% python3 -q
>>> import numpy as np
>>> np.set_printoptions(suppress=True, linewidth=140)
>>> W0 = np.array([[0.0, 0.0, -2.0, -4.0],
...     [0.0, 0.0, 1.0, 0.0],
...     [-2.0, 1.0, 0.0, 0.0],
...     [-4.0, 0.0, 0.0, 0.0]])
>>> print(W0)
[[ 0.  0. -2. -4.]
 [ 0.  0.  1.  0.]
 [-2.  1.  0.  0.]
 [-4.  0.  0.  0.]]
>>> try:
...     np.linalg.cholesky(W0)
... except np.linalg.LinAlgError as e:
...     print("failed:", e)
... 
failed: Matrix is not positive definite
>>> [round(float(np.linalg.det(W0[:i, :i])), 2) + 0 for i in range(1, 5)]
[0.0, 0.0, 0.0, 16.0]
>>> np.all(np.linalg.eigvalsh(W0) > 0)
np.False_
>>> f, g = W0[1], W0[3]
>>> f @ g
np.float64(0.0)
>>> p = (f @ g) / (f @ f) * f
>>> np.linalg.matrix_rank(np.outer(f, g))
np.int64(1)
>>> rng = np.random.default_rng(2870)
>>> A2 = W0 + rng.integers(-2, 3, (4, 2)) @ rng.integers(-2, 3, (2, 4))
>>> A2
array([[-4., -4.,  2., -2.],
       [ 2.,  2.,  5., -4.],
       [-2.,  1.,  4., -2.],
       [-3.,  1., -2.,  0.]])
>>> print(np.linalg.matrix_rank(A2 - W0, tol=1e-8))
2
>>> np.abs(A2 - W0).sum(axis=1)
array([14., 12.,  6.,  4.])
>>> A2 = np.linalg.inv(W0)
>>> np.round(np.linalg.det(W0) * np.linalg.det(A2), 3)
np.float64(1.0)
>>> idx = rng.permutation(4)
>>> A2 = W0[:, idx] * rng.choice([-1, 1], 4)
>>> A2
array([[ 4.,  0., -2.,  0.],
       [-0.,  0.,  1.,  0.],
       [-0., -2.,  0.,  1.],
       [-0., -4.,  0.,  0.]])
>>> U, _, VT = np.linalg.svd(W0.T @ A2)
>>> np.round(np.linalg.lstsq(W0, A2)[0], 3) + 0
array([[ 0.,  1.,  0.,  0.],
       [ 0.,  0.,  0.,  1.],
       [ 0.,  0.,  1.,  0.],
       [-1.,  0.,  0.,  0.]])
>>> np.round(U @ VT, 3) + 0
array([[ 0.,  1.,  0.,  0.],
       [ 0.,  0.,  0.,  1.],
       [ 0.,  0.,  1.,  0.],
       [-1.,  0.,  0.,  0.]])
>>> idx
array([3, 0, 2, 1])
>>> feats = np.array([[1, 2, 0, 2, 1, 1, 1],
...     [2, 2, 1, 1, 1, 1, 0],
...     [-3, -2, -2, 0, -1, -1, 1]])
>>> # column 5 repeats column 4
>>> np.unique(feats.round(6), axis=0).shape
(3, 7)
>>> np.allclose(feats[:-1].T @ np.linalg.lstsq(feats[:-1].T, feats[-1])[0], feats[-1])
True
>>> round(np.trace(np.linalg.pinv(feats) @ feats), 3)
np.float64(2.0)
>>> np.round(feats @ np.linalg.pinv(feats) @ feats, 3) + 0
array([[ 1.,  2.,  0.,  2.,  1.,  1.,  1.],
       [ 2.,  2.,  1.,  1.,  1.,  1.,  0.],
       [-3., -2., -2.,  0., -1., -1.,  1.]])
>>> evals, V = np.linalg.eig(W0)
>>> np.round(W0 @ V[:, 0] - evals[0] * V[:, 0], 3) + 0
array([0., 0., 0., 0.])
>>> round(np.prod(evals), 3)
np.float64(16.0)
>>> print(np.round(np.sort(np.linalg.eigvals(W0.T)), 3))
[-4.495 -0.89   0.89   4.495]
>>> print(np.round(np.sort(np.linalg.eigvals(np.linalg.inv(W0))), 3))
[-1.124 -0.222  0.222  1.124]
>>> np.round(np.sort(np.linalg.eigvals(W0 @ W0)), 3)
array([ 0.792,  0.792, 20.208, 20.208])
>>> evals.round(3)
array([ 4.495, -4.495,  0.89 , -0.89 ])
>>> data = np.array([[0.0, 0.0, 9.0, 1.0, -1.0, 5.0, 5.0],
...     [0.0, 0.0, 5.0, -4.0, -9.0, -5.0, 5.0],
...     [9.0, 5.0, 0.0, 0.0, 0.0, 0.0, 0.0],
...     [1.0, -4.0, 0.0, 0.0, 0.0, 0.0, 0.0],
...     [-1.0, -9.0, 0.0, 0.0, 0.0, 0.0, 0.0],
...     [5.0, -5.0, 0.0, 0.0, 0.0, 0.0, 0.0],
...     [5.0, 5.0, 0.0, 0.0, 0.0, 0.0, 0.0]])
>>> # equal to its transpose
>>> blk = np.stack([data, 5 * data, data[::-1]])
>>> (blk @ data.T).shape
(3, 7, 7)
>>> print(np.round(np.linalg.norm(blk, axis=(1, 2)), 3))
[ 24.698 123.491  24.698]
>>> print(np.linalg.matrix_rank(blk))
[4 4 4]
>>> evals, V = np.linalg.eigh(data)
>>> x = np.array([4, 1, 5, 4, 2, 3, 2])
>>> np.abs(data).sum(axis=1).max(), round(np.abs(evals).max(), 3)
(np.float64(28.0), np.float64(14.359))
>>> (np.sign(V[:, -1].round(6)) == np.sign(V[0, -1].round(6))).astype(int)
array([1, 1, 1, 0, 0, 0, 1])
>>> x @ data @ x
np.float64(548.0)
>>> f = np.array([-3, 5, 3, -3, 1, 5, -3, 4]) + 0.5
>>> mat = np.eye(8) - 2 * np.outer(f, f) / (f @ f)
>>> mat.round(3)
array([[ 0.89 ,  0.241,  0.154, -0.11 ,  0.066,  0.241, -0.11 ,  0.197],
       [ 0.241,  0.469, -0.338,  0.241, -0.145, -0.531,  0.241, -0.434],
       [ 0.154, -0.338,  0.785,  0.154, -0.092, -0.338,  0.154, -0.276],
       [-0.11 ,  0.241,  0.154,  0.89 ,  0.066,  0.241, -0.11 ,  0.197],
       [ 0.066, -0.145, -0.092,  0.066,  0.961, -0.145,  0.066, -0.118],
       [ 0.241, -0.531, -0.338,  0.241, -0.145,  0.469,  0.241, -0.434],
       [-0.11 ,  0.241,  0.154, -0.11 ,  0.066,  0.241,  0.89 ,  0.197],
       [ 0.197, -0.434, -0.276,  0.197, -0.118, -0.434,  0.197,  0.645]])
>>> # columns are unit length and at right angles
>>> x = np.array([-1, 3, 3, 1, 1, -2, -3, 1])
>>> np.round(np.linalg.inv(mat), 3)
array([[ 0.89 ,  0.241,  0.154, -0.11 ,  0.066,  0.241, -0.11 ,  0.197],
       [ 0.241,  0.469, -0.338,  0.241, -0.145, -0.531,  0.241, -0.434],
       [ 0.154, -0.338,  0.785,  0.154, -0.092, -0.338,  0.154, -0.276],
       [-0.11 ,  0.241,  0.154,  0.89 ,  0.066,  0.241, -0.11 ,  0.197],
       [ 0.066, -0.145, -0.092,  0.066,  0.961, -0.145,  0.066, -0.118],
       [ 0.241, -0.531, -0.338,  0.241, -0.145,  0.469,  0.241, -0.434],
       [-0.11 ,  0.241,  0.154, -0.11 ,  0.066,  0.241,  0.89 ,  0.197],
       [ 0.197, -0.434, -0.276,  0.197, -0.118, -0.434,  0.197,  0.645]])
>>> np.round(np.linalg.det(mat), 3)
np.float64(-1.0)
>>> [p for p in range(1, 25) if np.allclose(np.linalg.matrix_power(mat, p), np.eye(8))]
[2, 4, 6, 8, 10, 12, 14, 16, 18, 20, 22, 24]
>>> np.round(mat.T @ (mat @ x), 3)
array([-1.,  3.,  3.,  1.,  1., -2., -3.,  1.])
